>>> import numpy as np
>>> np.set_printoptions(precision=2, suppress=True, linewidth=160)
>>> rnd = lambda a: np.round(a, 2) + 0
>>> feats = np.array([[-3, 0, 0, 0, 0],
...     [0, -3, 0, 0, 0],
...     [0, 0, -2, 0, 0],
...     [0, 0, 0, -3, 0],
...     [0, 0, 0, 0, -2]])
>>> # equal to its transpose
>>> ev, vecs = np.linalg.eigh(feats)
>>> vecs.T @ vecs
array([[1., 0., 0., 0., 0.],
       [0., 1., 0., 0., 0.],
       [0., 0., 1., 0., 0.],
       [0., 0., 0., 1., 0.],
       [0., 0., 0., 0., 1.]])
>>> vecs @ np.diag(ev) @ vecs.T
array([[-3.,  0.,  0.,  0.,  0.],
       [ 0., -3.,  0.,  0.,  0.],
       [ 0.,  0., -2.,  0.,  0.],
       [ 0.,  0.,  0., -3.,  0.],
       [ 0.,  0.,  0.,  0., -2.]])
>>> rnd(np.linalg.eigvalsh(feats + 4 * np.eye(5)))
array([1., 1., 1., 2., 2.])
>>> (ev > 1e-8).sum(), (ev < -1e-8).sum()
(np.int64(0), np.int64(5))
>>> ev.sum(), np.trace(feats)
(np.float64(-13.0), np.int64(-13))
>>> rnd(np.linalg.eigvalsh(feats @ feats))
array([4., 4., 9., 9., 9.])
>>> rnd(np.linalg.svd(feats, compute_uv=False))
array([3., 3., 3., 2., 2.])
>>> vecs.T @ feats @ vecs
array([[-3.,  0.,  0.,  0.,  0.],
       [ 0., -3.,  0.,  0.,  0.],
       [ 0.,  0., -3.,  0.,  0.],
       [ 0.,  0.,  0., -2.,  0.],
       [ 0.,  0.,  0.,  0., -2.]])
>>> rng = np.random.default_rng(6961)
>>> idx = rng.permutation(5)
>>> other = feats[:, idx] * rng.choice([-1, 1], 5)
>>> other
array([[ 0,  0,  0, -3,  0],
       [ 0, -3,  0,  0,  0],
       [-2,  0,  0,  0,  0],
       [ 0,  0,  0,  0, -3],
       [ 0,  0,  2,  0,  0]])
>>> left, _, Vh = np.linalg.svd(feats.T @ other)
>>> rnd(np.linalg.lstsq(feats, other)[0])
array([[ 0.,  0.,  0.,  1.,  0.],
       [ 0.,  1.,  0.,  0.,  0.],
       [ 1.,  0.,  0.,  0.,  0.],
       [ 0.,  0.,  0.,  0.,  1.],
       [ 0.,  0., -1.,  0.,  0.]])
>>> feats @ feats.T
array([[9, 0, 0, 0, 0],
       [0, 9, 0, 0, 0],
       [0, 0, 4, 0, 0],
       [0, 0, 0, 9, 0],
       [0, 0, 0, 0, 4]])
>>> rnd(np.linalg.pinv(feats))
array([[-0.33,  0.  ,  0.  ,  0.  ,  0.  ],
       [ 0.  , -0.33,  0.  ,  0.  ,  0.  ],
       [ 0.  ,  0.  , -0.5 ,  0.  ,  0.  ],
       [ 0.  ,  0.  ,  0.  , -0.33,  0.  ],
       [ 0.  ,  0.  ,  0.  ,  0.  , -0.5 ]])
>>> rnd(np.linalg.norm(feats, axis=0))
array([3., 3., 2., 3., 2.])
>>> gram = feats.T @ feats
>>> rnd(np.linalg.svd(feats, compute_uv=False) ** 2)
array([9., 9., 9., 4., 4.])
>>> np.linalg.matrix_rank(feats - feats[0, 0] * np.eye(5))
np.int64(2)
>>> arr = np.diag(np.array([2, 2, 1, -3, -2, 1, 3, -2, -2, -3, -2])) + 4 * np.eye(11, k=1) + 4 * np.eye(11, k=-1)
>>> arr
array([[ 2.,  4.,  0.,  0.,  0.,  0.,  0.,  0.,  0.,  0.,  0.],
       [ 4.,  2.,  4.,  0.,  0.,  0.,  0.,  0.,  0.,  0.,  0.],
       [ 0.,  4.,  1.,  4.,  0.,  0.,  0.,  0.,  0.,  0.,  0.],
       [ 0.,  0.,  4., -3.,  4.,  0.,  0.,  0.,  0.,  0.,  0.],
       [ 0.,  0.,  0.,  4., -2.,  4.,  0.,  0.,  0.,  0.,  0.],
       [ 0.,  0.,  0.,  0.,  4.,  1.,  4.,  0.,  0.,  0.,  0.],
       [ 0.,  0.,  0.,  0.,  0.,  4.,  3.,  4.,  0.,  0.,  0.],
       [ 0.,  0.,  0.,  0.,  0.,  0.,  4., -2.,  4.,  0.,  0.],
       [ 0.,  0.,  0.,  0.,  0.,  0.,  0.,  4., -2.,  4.,  0.],
       [ 0.,  0.,  0.,  0.,  0.,  0.,  0.,  0.,  4., -3.,  4.],
       [ 0.,  0.,  0.,  0.,  0.,  0.,  0.,  0.,  0.,  4., -2.]])
>>> idx = rng.permutation(11)
>>> idx
array([ 9,  3,  1,  6, 10,  0,  2,  8,  4,  5,  7])
>>> other = arr[idx][:, idx]
>>> np.allclose(other, arr)
False
>>> rnd(np.sort(np.abs(np.linalg.eigvals(other))))
array([0.49, 1.71, 2.21, 3.38, 4.29, 4.4 , 5.77, 7.74, 8.17, 8.53, 9.12])
>>> other
array([[-3.,  0.,  0.,  0.,  4.,  0.,  0.,  4.,  0.,  0.,  0.],
       [ 0., -3.,  0.,  0.,  0.,  0.,  4.,  0.,  4.,  0.,  0.],
       [ 0.,  0.,  2.,  0.,  0.,  4.,  4.,  0.,  0.,  0.,  0.],
       [ 0.,  0.,  0.,  3.,  0.,  0.,  0.,  0.,  0.,  4.,  4.],
       [ 4.,  0.,  0.,  0., -2.,  0.,  0.,  0.,  0.,  0.,  0.],
       [ 0.,  0.,  4.,  0.,  0.,  2.,  0.,  0.,  0.,  0.,  0.],
       [ 0.,  4.,  4.,  0.,  0.,  0.,  1.,  0.,  0.,  0.,  0.],
       [ 4.,  0.,  0.,  0.,  0.,  0.,  0., -2.,  0.,  0.,  4.],
       [ 0.,  4.,  0.,  0.,  0.,  0.,  0.,  0., -2.,  4.,  0.],
       [ 0.,  0.,  0.,  4.,  0.,  0.,  0.,  0.,  4.,  1.,  0.],
       [ 0.,  0.,  0.,  4.,  0.,  0.,  0.,  4.,  0.,  0., -2.]])
>>> left, sigma, Vh = np.linalg.svd(arr, full_matrices=False)
>>> rnd(left.T @ arr @ Vh.T)
array([[9.12, 0.  , 0.  , 0.  , 0.  , 0.  , 0.  , 0.  , 0.  , 0.  , 0.  ],
       [0.  , 8.53, 0.  , 0.  , 0.  , 0.  , 0.  , 0.  , 0.  , 0.  , 0.  ],
       [0.  , 0.  , 8.17, 0.  , 0.  , 0.  , 0.  , 0.  , 0.  , 0.  , 0.  ],
       [0.  , 0.  , 0.  , 7.74, 0.  , 0.  , 0.  , 0.  , 0.  , 0.  , 0.  ],
       [0.  , 0.  , 0.  , 0.  , 5.77, 0.  , 0.  , 0.  , 0.  , 0.  , 0.  ],
       [0.  , 0.  , 0.  , 0.  , 0.  , 4.4 , 0.  , 0.  , 0.  , 0.  , 0.  ],
       [0.  , 0.  , 0.  , 0.  , 0.  , 0.  , 4.29, 0.  , 0.  , 0.  , 0.  ],
       [0.  , 0.  , 0.  , 0.  , 0.  , 0.  , 0.  , 3.38, 0.  , 0.  , 0.  ],
       [0.  , 0.  , 0.  , 0.  , 0.  , 0.  , 0.  , 0.  , 2.21, 0.  , 0.  ],
       [0.  , 0.  , 0.  , 0.  , 0.  , 0.  , 0.  , 0.  , 0.  , 1.71, 0.  ],
       [0.  , 0.  , 0.  , 0.  , 0.  , 0.  , 0.  , 0.  , 0.  , 0.  , 0.49]])
>>> rnd(sigma)
array([9.12, 8.53, 8.17, 7.74, 5.77, 4.4 , 4.29, 3.38, 2.21, 1.71, 0.49])
>>> rnd(Vh @ Vh.T)
array([[1., 0., 0., 0., 0., 0., 0., 0., 0., 0., 0.],
       [0., 1., 0., 0., 0., 0., 0., 0., 0., 0., 0.],
       [0., 0., 1., 0., 0., 0., 0., 0., 0., 0., 0.],
       [0., 0., 0., 1., 0., 0., 0., 0., 0., 0., 0.],
       [0., 0., 0., 0., 1., 0., 0., 0., 0., 0., 0.],
       [0., 0., 0., 0., 0., 1., 0., 0., 0., 0., 0.],
       [0., 0., 0., 0., 0., 0., 1., 0., 0., 0., 0.],
       [0., 0., 0., 0., 0., 0., 0., 1., 0., 0., 0.],
       [0., 0., 0., 0., 0., 0., 0., 0., 1., 0., 0.],
       [0., 0., 0., 0., 0., 0., 0., 0., 0., 1., 0.],
       [0., 0., 0., 0., 0., 0., 0., 0., 0., 0., 1.]])
>>> X = np.load("test5.npy")
>>> X
array([[ 1.35, -0.42, -0.53,  3.48, -0.9 ,  0.47,  5.1 , -3.86, -2.94, -0.67],
       [-0.19, -0.04,  0.05, -0.06, -0.1 ,  0.12, -0.04,  0.11,  0.15, -0.07],
       [ 1.19, -0.36, -0.64,  3.17, -0.86,  0.45,  5.18, -3.95, -2.78, -0.65],
       [ 1.37, -0.33, -0.7 ,  3.31, -1.03,  0.64,  5.11, -3.81, -3.02, -0.69],
       [ 0.95, -0.13, -0.26,  2.06, -0.42,  0.34,  3.38, -2.71, -1.86, -0.21],
       [ 0.07,  0.07,  0.11, -0.05,  0.12,  0.03,  0.  , -0.22,  0.05, -0.04],
       [ 1.11, -0.25, -0.66,  3.3 , -0.88,  0.57,  5.04, -3.93, -2.95, -0.81],
       [ 0.34, -0.05, -0.14,  1.16, -0.27,  0.41,  1.66, -1.25, -1.07, -0.17],
       [ 0.64, -0.24, -0.48,  2.22, -0.51,  0.48,  3.46, -2.69, -2.18, -0.35],
       [ 0.76, -0.3 , -0.34,  2.08, -0.54,  0.35,  3.2 , -2.64, -2.05, -0.42],
       [ 0.26, -0.09, -0.27,  1.07, -0.35,  0.11,  1.78, -1.24, -0.92, -0.36],
       [ 0.87, -0.12, -0.33,  2.07, -0.56,  0.53,  3.26, -2.38, -2.1 , -0.4 ],
       [ 0.73, -0.29, -0.4 ,  2.16, -0.54,  0.34,  3.48, -2.67, -2.03, -0.51],
       [ 0.58, -0.3 , -0.29,  1.01, -0.29,  0.2 ,  1.73, -1.22, -1.  , -0.09],
       [-0.06,  0.01, -0.06, -0.05, -0.07, -0.14, -0.09,  0.01,  0.  ,  0.13],
       [ 0.68, -0.31, -0.39,  1.94, -0.48,  0.41,  3.34, -2.48, -2.09, -0.49],
       [ 1.15, -0.3 , -0.48,  3.38, -0.85,  0.67,  5.26, -3.8 , -3.1 , -0.69],
       [ 0.87, -0.16, -0.35,  2.12, -0.44,  0.24,  3.42, -2.58, -1.98, -0.25],
       [ 1.23, -0.2 , -0.63,  3.28, -0.83,  0.55,  5.03, -3.86, -2.99, -0.6 ],
       [ 1.34, -0.26, -0.64,  3.2 , -0.94,  0.74,  5.08, -4.11, -2.92, -0.59],
       [ 0.73, -0.05, -0.53,  2.18, -0.56,  0.44,  3.55, -2.62, -1.96, -0.37],
       [ 0.04, -0.02,  0.23,  0.16, -0.19,  0.16,  0.16, -0.18,  0.1 , -0.23],
       [ 0.44,  0.04, -0.14,  1.09, -0.37,  0.14,  1.96, -1.27, -1.15, -0.19],
       [ 1.23, -0.2 , -0.7 ,  3.43, -0.81,  0.52,  4.98, -3.88, -2.97, -0.72],
       [ 0.11,  0.1 ,  0.13,  0.13,  0.09,  0.12,  0.09,  0.04,  0.1 ,  0.01],
       [-0.1 , -0.11,  0.03,  0.08, -0.13, -0.04,  0.05,  0.03,  0.02,  0.08],
       [ 0.54,  0.07, -0.19,  1.28, -0.42,  0.05,  1.67, -1.18, -1.23, -0.33],
       [ 0.71, -0.34, -0.34,  2.14, -0.63,  0.42,  3.39, -2.5 , -2.01, -0.32],
       [ 0.51, -0.42, -0.48,  2.22, -0.82,  0.3 ,  3.33, -2.52, -2.03, -0.46]])
>>> vec = np.array([2, 0, 0, 2, 0, 0, 1, 1, 2, 2])
>>> rhs = X @ vec
>>> rnd(np.linalg.solve(X.T @ X, X.T @ rhs))
array([2., 0., 0., 2., 0., 0., 1., 1., 2., 2.])
>>> rnd(np.linalg.pinv(X) @ X)
array([[1., 0., 0., 0., 0., 0., 0., 0., 0., 0.],
       [0., 1., 0., 0., 0., 0., 0., 0., 0., 0.],
       [0., 0., 1., 0., 0., 0., 0., 0., 0., 0.],
       [0., 0., 0., 1., 0., 0., 0., 0., 0., 0.],
       [0., 0., 0., 0., 1., 0., 0., 0., 0., 0.],
       [0., 0., 0., 0., 0., 1., 0., 0., 0., 0.],
       [0., 0., 0., 0., 0., 0., 1., 0., 0., 0.],
       [0., 0., 0., 0., 0., 0., 0., 1., 0., 0.],
       [0., 0., 0., 0., 0., 0., 0., 0., 1., 0.],
       [0., 0., 0., 0., 0., 0., 0., 0., 0., 1.]])
>>> rhs = rhs + 0.1 * rng.normal(size=29)
>>> rnd(rhs)
array([ 3.69, -0.25,  3.12,  3.17,  2.37, -0.14,  2.45,  1.06,  1.42,  1.34,  0.69,  1.66,  1.42,  1.39, -0.2 ,  0.88,  2.95,  2.31,  3.21,  3.11,  1.86,
        0.11,  1.11,  3.06,  0.79,  0.28,  0.99,  2.1 ,  1.42])
>>> coef, *_ = np.linalg.lstsq(X, rhs)
>>> rnd(coef)
array([ 1.75, -0.07,  0.15,  2.25, -0.14,  0.05,  0.76,  0.88,  1.95,  1.98])
>>> coef.round()
array([ 2., -0.,  0.,  2., -0.,  0.,  1.,  1.,  2.,  2.])
>>> rnd(X.T @ (rhs - X @ coef))
array([0., 0., 0., 0., 0., 0., 0., 0., 0., 0.])
>>> rnd(np.linalg.norm(rhs - X @ coef))
np.float64(0.45)
